$ python3 -q
>>> import numpy as np
>>> np.set_printoptions(precision=2, suppress=True, linewidth=120, legacy="1.25")
>>> rd = lambda a: np.round(a, 2) + 0
>>> feats = np.load("run9.npy")
>>> feats
array([[4., 1., 0., 0., 0.],
       [0., 4., 1., 0., 0.],
       [0., 0., 4., 1., 0.],
       [0., 0., 0., 4., 1.],
       [0., 0., 0., 0., 4.]])
>>> x = np.array([5, -3, -9, 6, -2])
>>> np.linalg.norm(feats @ x) <= np.linalg.norm(feats, 2) * np.linalg.norm(x) + 1e-9
True
>>> feats @ (2 * x)
array([ 34., -42., -60.,  44., -16.])
>>> (feats @ x).argmax()
3
>>> rd(np.linalg.matrix_power(feats, 2))
array([[16.,  8.,  1.,  0.,  0.],
       [ 0., 16.,  8.,  1.,  0.],
       [ 0.,  0., 16.,  8.,  1.],
       [ 0.,  0.,  0., 16.,  8.],
       [ 0.,  0.,  0.,  0., 16.]])
>>> print((feats - feats.T) / 2)
[[ 0.   0.5  0.   0.   0. ]
 [-0.5  0.   0.5  0.   0. ]
 [ 0.  -0.5  0.   0.5  0. ]
 [ 0.   0.  -0.5  0.   0.5]
 [ 0.   0.   0.  -0.5  0. ]]
>>> print(rd(np.linalg.det(feats)))
1024.0
>>> assert feats == feats.T
Traceback (most recent call last):
  File "<python-input-12>", line 1, in <module>
    assert feats == feats.T
           ^^^^^^^^^^^^^^^^
ValueError: The truth value of an array with more than one element is ambiguous. Use a.any() or a.all()
>>> np.allclose(feats @ feats.T, feats.T @ feats)
False
>>> np.linalg.determinant(feats)
Traceback (most recent call last):
  File "<python-input-14>", line 1, in <module>
    np.linalg.determinant(feats)
    ^^^^^^^^^^^^^^^^^^^^^
AttributeError: module 'numpy.linalg' has no attribute 'determinant'
>>> E = np.load("mat.npy")
>>> print(E)
[[ 1 -2  4 -8]
 [ 1 -1  1 -1]
 [ 1  0  0  0]
 [ 1  1  1  1]]
>>> np.count_nonzero(feats)
9
>>> feats.sum(axis=1)
array([5., 5., 5., 5., 4.])
>>> feats.shape
(5, 5)
>>> print(feats.mean(axis=0))
[0.8 1.  1.  1.  1. ]
>>> feats.sum(axis=0)
array([4., 5., 5., 5., 5.])
>>> feats[5]
Traceback (most recent call last):
  File "<python-input-22>", line 1, in <module>
    feats[5]
    ~~~~~^^^
IndexError: index 5 is out of bounds for axis 0 with size 5
>>> rd(np.linalg.norm(feats))
9.17
>>> feats - feats[0]
array([[ 0.,  0.,  0.,  0.,  0.],
       [-4.,  3.,  1.,  0.,  0.],
       [-4., -1.,  4.,  1.,  0.],
       [-4., -1.,  0.,  4.,  1.],
       [-4., -1.,  0.,  0.,  4.]])
